% python3 -q
>>> import numpy as np
>>> np.set_printoptions(suppress=True, linewidth=120)
>>> M = np.loadtxt("w.csv", delimiter=",")
>>> print(M)
[[ 1.  0.  0.  0.  0.  0.  0.]
 [ 2.  1.  0.  0.  0.  0.  0.]
 [ 0.  0.  1.  0.  0.  0.  0.]
 [ 3. -3. -3.  1.  0.  0.  0.]
 [-2.  2.  2. -1.  1.  0.  0.]
 [ 0. -3.  1.  3.  3.  1.  0.]
 [ 3. -1.  3. -2. -1. -2.  1.]]
>>> W1 = np.array([[-1, -1], [0, 2], [0, -1], [1, 2], [0, 2], [2, 0], [2, -1]])
>>> coef = np.array([2, 3])
>>> act = np.maximum(M @ W1 + coef, 0)
>>> print(np.round((act > 0).mean(axis=0), 2))
[0.57 0.71]
>>> print(np.linalg.matrix_rank(act))
2
>>> W2 = np.array([[0, 3, 0], [0, 0, 2]])
>>> print(W1 @ W2)
[[ 0 -3 -2]
 [ 0  0  4]
 [ 0  0 -2]
 [ 0  3  4]
 [ 0  0  4]
 [ 0  6  0]
 [ 0  6 -2]]
>>> print((act @ W2).round(6).argmax(axis=1))
[2 2 1 0 2 1 0]
>>> E = np.loadtxt("mat.csv", delimiter=",")
>>> print(E)
[[ 1.  1. -1. -1.  1.  1. -1. -1.]
 [ 1.  1.  1.  1. -1. -1. -1. -1.]
 [ 1.  1.  1.  1.  1.  1.  1.  1.]
 [ 1.  1. -1. -1. -1. -1.  1.  1.]
 [ 1. -1.  1. -1. -1.  1. -1.  1.]
 [ 1. -1. -1.  1. -1.  1.  1. -1.]
 [ 1. -1. -1.  1.  1. -1. -1.  1.]]
>>> u, g = E[6], E[1]
>>> print(u @ u)
8.0
>>> pr = (u @ g) / (u @ u) * u
>>> print(g - pr)
[ 1.  1.  1.  1. -1. -1. -1. -1.]
>>> print(np.round(np.linalg.norm(u + g) ** 2 + np.linalg.norm(u - g) ** 2, 2))
32.0
>>> print(pr)
[ 0. -0. -0.  0.  0. -0. -0.  0.]
>>> print(np.outer(u, g))
[[ 1.  1.  1.  1. -1. -1. -1. -1.]
 [-1. -1. -1. -1.  1.  1.  1.  1.]
 [-1. -1. -1. -1.  1.  1.  1.  1.]
 [ 1.  1.  1.  1. -1. -1. -1. -1.]
 [ 1.  1.  1.  1. -1. -1. -1. -1.]
 [-1. -1. -1. -1.  1.  1.  1.  1.]
 [-1. -1. -1. -1.  1.  1.  1.  1.]
 [ 1.  1.  1.  1. -1. -1. -1. -1.]]
>>> B = E[0, 0] * E[1:] - np.outer(E[1:, 0], E[0])
>>> print(B)
[[ 0.  0.  2.  2. -2. -2.  0.  0.]
 [ 0.  0.  2.  2.  0.  0.  2.  2.]
 [ 0.  0.  0.  0. -2. -2.  2.  2.]
 [ 0. -2.  2.  0. -2.  0.  0.  2.]
 [ 0. -2.  0.  2. -2.  0.  2.  0.]
 [ 0. -2.  0.  2.  0. -2.  0.  2.]]
>>> print(np.linalg.matrix_rank(B), np.linalg.matrix_rank(E))
6 7
>>> print(E[:, 0] / E[0, 0])
[1. 1. 1. 1. 1. 1. 1.]
>>> vec = np.array([8, 3, 6, 4, 0, 8, 4, 9])
>>> print(np.sign((B @ vec).round(6)))
[1. 1. 1. 1. 1. 1.]
>>> print(B @ vec)
[ 4. 46. 10. 24. 10.  4.]
>>> print(np.einsum("ij,j->i", B, vec))
[ 4. 46. 10. 24. 10.  4.]
>>> print((B @ vec).argmax())
1
>>> print(B @ np.ones(8))
[0. 8. 0. 0. 0. 0.]
>>> print(round(float(np.linalg.norm(E, 1)), 2), np.round(np.linalg.norm(E, np.inf), 2))
7.0 8.0
>>> print(round(float(np.linalg.norm(E[5] - E[3])), 2))
4.0
>>> print(E[5] @ E[3])
0.0
>>> print(round(np.linalg.norm(E, 2), 2))
2.83
>>> B = np.array([[2, 1, 0, 2], [0, 2, 2, 1], [2, 0, 2, 1], [1, 1, 2, 1]])
>>> W0 = B - B.T
>>> print(W0)
[[ 0  1 -2  1]
 [-1  0  2  0]
 [ 2 -2  0 -1]
 [-1  0  1  0]]
>>> # antisymmetric, zero diagonal
>>> Uu, sv, Vh = np.linalg.svd(W0)
>>> print(sv.round(2))
[3.3 3.3 0.3 0.3]
>>> print(np.argmax(sv[:-1] / (sv[1:] + 1e-6)) + 1)
2
>>> B = Uu[:, :2] @ np.diag(sv[:2]) @ Vh[:2]
>>> print(B.round(2) + 0)
[[ 0.    1.1  -2.02  0.82]
 [-1.1   0.    1.92 -0.18]
 [ 2.02 -1.92  0.   -1.1 ]
 [-0.82  0.18  1.1   0.  ]]
>>> print(np.round(np.abs(W0 - B).max(), 2))
0.18
>>> print(np.linalg.matrix_rank(B))
2
>>> print(round(np.linalg.norm(W0 - B) / np.linalg.norm(W0), 2))
0.09
>>> vec = np.array([-3, -6, -3, 5])
>>> print(np.round(np.linalg.eigvals(W0).real, 2) + 0)
[0. 0. 0. 0.]
>>> print(vec @ W0 @ vec)
0
>>> q = np.linalg.solve(np.eye(4) - W0, np.eye(4) + W0)
>>> print(np.round(q @ q.T, 2) + 0)
[[1. 0. 0. 0.]
 [0. 1. 0. 0.]
 [0. 0. 1. 0.]
 [0. 0. 0. 1.]]
